$ python3 -q
>>> import numpy as np
>>> np.set_printoptions(suppress=True, linewidth=100)
>>> rd = lambda a: np.round(a, 3) + 0
>>> M = np.tril(np.array([[5, 3, 1, 2, 0, 5],
...     [1, 1, 4, 4, 2, 1],
...     [5, 0, 1, 2, 0, 1],
...     [1, 1, 2, 2, 0, 1],
...     [5, 0, 2, 5, 4, 5],
...     [0, 2, 3, 0, 0, 1]]), -1) + np.eye(6, dtype=int)
>>> M
array([[1, 0, 0, 0, 0, 0],
       [1, 1, 0, 0, 0, 0],
       [5, 0, 1, 0, 0, 0],
       [1, 1, 2, 1, 0, 0],
       [5, 0, 2, 5, 1, 0],
       [0, 2, 3, 0, 0, 1]])
>>> # triangular
>>> O, Rm = np.linalg.qr(M)
>>> O.shape, Rm.shape
((6, 6), (6, 6))
>>> rd(O @ Rm)
array([[1., 0., 0., 0., 0., 0.],
       [1., 1., 0., 0., 0., 0.],
       [5., 0., 1., 0., 0., 0.],
       [1., 1., 2., 1., 0., 0.],
       [5., 0., 2., 5., 1., 0.],
       [0., 2., 3., 0., 0., 1.]])
>>> vec = np.array([2, -3, -3, 3, -2, 2])
>>> h1 = np.maximum(M @ vec, 0)
>>> M * (h1 > 1e-9)[:, None]
array([[1, 0, 0, 0, 0, 0],
       [0, 0, 0, 0, 0, 0],
       [5, 0, 1, 0, 0, 0],
       [0, 0, 0, 0, 0, 0],
       [5, 0, 2, 5, 1, 0],
       [0, 0, 0, 0, 0, 0]])
>>> np.linalg.cond(M) > 100
np.True_
>>> [round(float(x), 3) for x in np.linalg.svd(M, compute_uv=False)[:3]]
[8.787, 4.033, 3.231]
>>> rd(np.abs(np.linalg.svd(M)[2][-1]))
array([0.019, 0.021, 0.099, 0.203, 0.912, 0.341])
>>> np.linalg.matrix_rank(M, rtol=0.1)
np.int64(4)
>>> round(np.log10(np.linalg.cond(M)))
3
>>> rng = np.random.default_rng(68365)
>>> idx = rng.permutation(6)
>>> idx
array([4, 2, 0, 5, 1, 3])
>>> M2 = M[idx][:, idx]
>>> M2
array([[1, 2, 5, 0, 0, 5],
       [0, 1, 5, 0, 0, 0],
       [0, 0, 1, 0, 0, 0],
       [0, 3, 0, 1, 2, 0],
       [0, 0, 1, 0, 1, 0],
       [0, 2, 1, 0, 1, 1]])
>>> rd(np.sort(np.abs(np.linalg.eigvals(M2))))
array([1., 1., 1., 1., 1., 1.])
>>> np.diag(M2)
array([1, 1, 1, 1, 1, 1])
>>> rd(np.linalg.det(M2)), rd(np.linalg.det(M[idx]))
(np.float64(1.0), np.float64(1.0))
>>> M2 = np.array([[-3, 2, 3, -3, 3, -3]])
>>> E = M2.T @ M2
>>> E
array([[ 9, -6, -9,  9, -9,  9],
       [-6,  4,  6, -6,  6, -6],
       [-9,  6,  9, -9,  9, -9],
       [ 9, -6, -9,  9, -9,  9],
       [-9,  6,  9, -9,  9, -9],
       [ 9, -6, -9,  9, -9,  9]])
>>> # column 3 repeats column 0
>>> rd(np.linalg.norm(E, "nuc"))
np.float64(49.0)
>>> data, _ = np.linalg.qr(np.array([[0.7, -1.5, -0.5], [-1.1, 0.8, 0.9], [0.1, 1.5, 1.0]]))
>>> rd(data)
array([[-0.535, -0.425,  0.73 ],
       [ 0.841, -0.19 ,  0.506],
       [-0.076,  0.885,  0.46 ]])
>>> # orthonormal columns
>>> vec = np.array([0, 3, 3])
>>> y = data @ vec
>>> rd(y)
array([0.913, 0.948, 4.033])
>>> rd(np.linalg.solve(data, -1 * y))
array([ 0., -3., -3.])
>>> rd(np.linalg.solve(data, data[:, 2]))
array([0., 0., 1.])
>>> rd(np.linalg.solve(data, y))
array([0., 3., 3.])
>>> rd(np.linalg.solve(data.T, data[1]))
array([0., 1., 0.])
>>> np.allclose(data @ data.T, data.T @ data)
True
>>> rd(np.linalg.det(data))
np.float64(1.0)
>>> np.allclose(data, data.T)
False
>>> rd(np.linalg.matrix_power(data, 2))
array([[-0.127,  0.954, -0.27 ],
       [-0.649,  0.126,  0.75 ],
       [ 0.75 ,  0.271,  0.603]])
>>> O = data.astype(float).copy()
>>> for j in range(3):
...     O[:, j] -= O[:, :j] @ (O[:, :j].T @ O[:, j])
...     O[:, j] /= np.linalg.norm(O[:, j])
... 
>>> rd(O.T @ O)
array([[1., 0., 0.],
       [0., 1., 0.],
       [0., 0., 1.]])
>>> mat = np.loadtxt("out3.csv", delimiter=",")
>>> mat
array([[0., 0., 2., 1., 0., 2., 3.],
       [0., 0., 0., 0., 3., 3., 0.],
       [2., 0., 2., 1., 3., 0., 0.],
       [0., 0., 0., 0., 0., 1., 0.],
       [0., 0., 1., 0., 0., 2., 2.]])
>>> theta = np.radians(72)
>>> Rm = np.eye(7)
>>> Rm[4, 4] = Rm[5, 5] = np.cos(theta)
>>> Rm[4, 5], Rm[5, 4] = -np.sin(theta), np.sin(theta)
>>> rd(Rm)
array([[ 1.   ,  0.   ,  0.   ,  0.   ,  0.   ,  0.   ,  0.   ],
       [ 0.   ,  1.   ,  0.   ,  0.   ,  0.   ,  0.   ,  0.   ],
       [ 0.   ,  0.   ,  1.   ,  0.   ,  0.   ,  0.   ,  0.   ],
       [ 0.   ,  0.   ,  0.   ,  1.   ,  0.   ,  0.   ,  0.   ],
       [ 0.   ,  0.   ,  0.   ,  0.   ,  0.309, -0.951,  0.   ],
       [ 0.   ,  0.   ,  0.   ,  0.   ,  0.951,  0.309,  0.   ],
       [ 0.   ,  0.   ,  0.   ,  0.   ,  0.   ,  0.   ,  1.   ]])
>>> M2 = mat @ Rm.T
>>> np.allclose(np.linalg.norm(mat, axis=1), np.linalg.norm(M2, axis=1))
True
>>> rd(np.linalg.det(Rm)), rd(np.trace(Rm))
(np.float64(1.0), np.float64(5.618))
>>> rd(np.linalg.svd(mat, compute_uv=False)), rd(np.linalg.svd(M2, compute_uv=False))
(array([6.06 , 4.169, 3.072, 0.537, 0.414]), array([6.06 , 4.169, 3.072, 0.537, 0.414]))
>>> np.allclose(mat @ mat.T, M2 @ M2.T)
True
>>> M2 = np.array([[-7, -3, 1],
...     [-5, 7, 3],
...     [-2, 1, 7],
...     [3, 7, -2],
...     [-1, -6, -1],
...     [6, 7, -6],
...     [2, 0, -5]])
>>> np.linalg.matrix_rank(np.vstack([mat, M2.T]))
np.int64(7)
>>> np.linalg.matrix_rank(mat @ M2)
np.int64(3)
>>> np.einsum("ij->j", mat)
array([2., 0., 5., 2., 6., 8., 5.])
>>> mat @ M2
array([[ 17.,  23., -15.],
       [ 15.,   3., -21.],
       [-18., -15.,  11.],
       [  6.,   7.,  -6.],
       [ 14.,  15., -15.]])
>>> np.vstack([mat, M2.T]).shape
(8, 7)
>>> np.einsum("ik,kj->ji", mat, M2)
array([[ 17.,  15., -18.,   6.,  14.],
       [ 23.,   3., -15.,   7.,  15.],
       [-15., -21.,  11.,  -6., -15.]])
>>> M2.T @ mat.T
array([[ 17.,  15., -18.,   6.,  14.],
       [ 23.,   3., -15.,   7.,  15.],
       [-15., -21.,  11.,  -6., -15.]])
>>> arr = np.load("a.npy")
>>> arr
array([[  0,   0,   0,   0,   0],
       [  9,   2,   1,   1,  -3],
       [ -4,  -3,   2,  -5,   2],
       [ -5,  -5,   4,   0,  -3],
       [  9,   2,   1,   1,  -3],
       [  1,   2,  -2,  -1,  -1],
       [  4,  -3,   5,  -3,   0],
       [  5,   5,  -4,   4,  -3],
       [  0,   0,   0,   0,   0],
       [ -3,   3,   3,   3, -11],
       [  4,  -3,   5,  -3,   0],
       [  0,   0,   0,   4,  -6],
       [  0,   0,   0,   0,   0],
       [ -3,   3,   3,   3, -11],
       [  5,   5,  -4,   4,  -3],
       [ -4,  -3,   2,  -5,   2]])
>>> # rows 1 and 4 are equal
>>> Xs = arr - arr.mean(axis=0)
>>> Uu, sig, vt = np.linalg.svd(Xs, full_matrices=False)
>>> rd(sig)
array([21.359, 17.713, 11.208,  4.875,  1.515])
>>> np.abs(Uu[:, 0]).argmax()
np.int64(2)
>>> rd(np.abs(vt[-1]))
array([0.146, 0.48 , 0.587, 0.418, 0.478])
>>> rd(sig ** 2 / (sig ** 2).sum())
array([0.495, 0.34 , 0.136, 0.026, 0.002])
>>> np.abs(vt[0]).argmax()
np.int64(1)
>>> np.linalg.matrix_rank(Xs)
np.int64(5)
>>> np.searchsorted(np.cumsum(sig ** 2) / (sig ** 2).sum(), 0.9) + 1
np.int64(3)
>>> basis = np.sign(np.array([[5, 5, 3, 5], [1, 4, 0, 0], [0, 0, 5, 5], [1, 3, 0, 4]]))
>>> M2 = (np.tril(basis, -1) + np.eye(4)) @ (np.triu(basis, 1) + np.eye(4))
>>> vals = np.array([0, 8, -2, 4])
>>> K = np.rint(M2 * vals @ np.linalg.inv(M2)) + 0
>>> K
array([[ -8.,   2.,  -2.,   6.],
       [-16.,  10.,  -2.,   6.],
       [  0.,  -6.,  -2.,   6.],
       [-16.,   6.,  -2.,  10.]])
>>> # null space of dimension 1
>>> np.linalg.matrix_rank(K, rtol=0.1)
np.int64(2)
>>> [round(float(x), 3) for x in np.linalg.svd(K, compute_uv=False)[:3]]
[29.603, 9.94, 0.923]
>>> M2 = K / np.linalg.norm(K, axis=1, keepdims=True)
>>> gram = M2 @ M2.T
>>> rd(np.linalg.norm(M2, axis=1))
array([1., 1., 1., 1.])
>>> (np.abs(gram) > 0.9).astype(int)
array([[1, 1, 0, 1],
       [1, 1, 0, 1],
       [0, 0, 1, 0],
       [1, 1, 0, 1]])
>>> (gram - 2 * np.eye(4)).round(6).argmax(axis=1)
array([3, 3, 0, 0])
>>> rd(np.degrees(np.arccos(np.clip(gram[1, 3], -1, 1))))
np.float64(16.343)
>>> J = np.loadtxt("block1.csv", delimiter=",")
>>> J
array([[-1.3,  0.3,  0.4,  0.2,  0.3],
       [ 0. , -1.1,  0.7, -1.7, -1.8],
       [ 0.8,  0.5, -1.4,  0.4,  0.3]])
>>> vec = np.array([3, 4, -1, -5, 3])
>>> h1 = np.maximum(J @ vec, 0)
>>> J * (h1 > 1e-9)[:, None]
array([[-0. ,  0. ,  0. ,  0. ,  0. ],
       [ 0. , -0. ,  0. , -0. , -0. ],
       [ 0.8,  0.5, -1.4,  0.4,  0.3]])
>>> np.flatnonzero(h1 > 1e-9)
array([2])
>>> rd(np.tanh(J @ vec))
array([-0.997, -0.964,  1.   ])
>>> rd(J.T @ h1)
array([ 3.76,  2.35, -6.58,  1.88,  1.41])
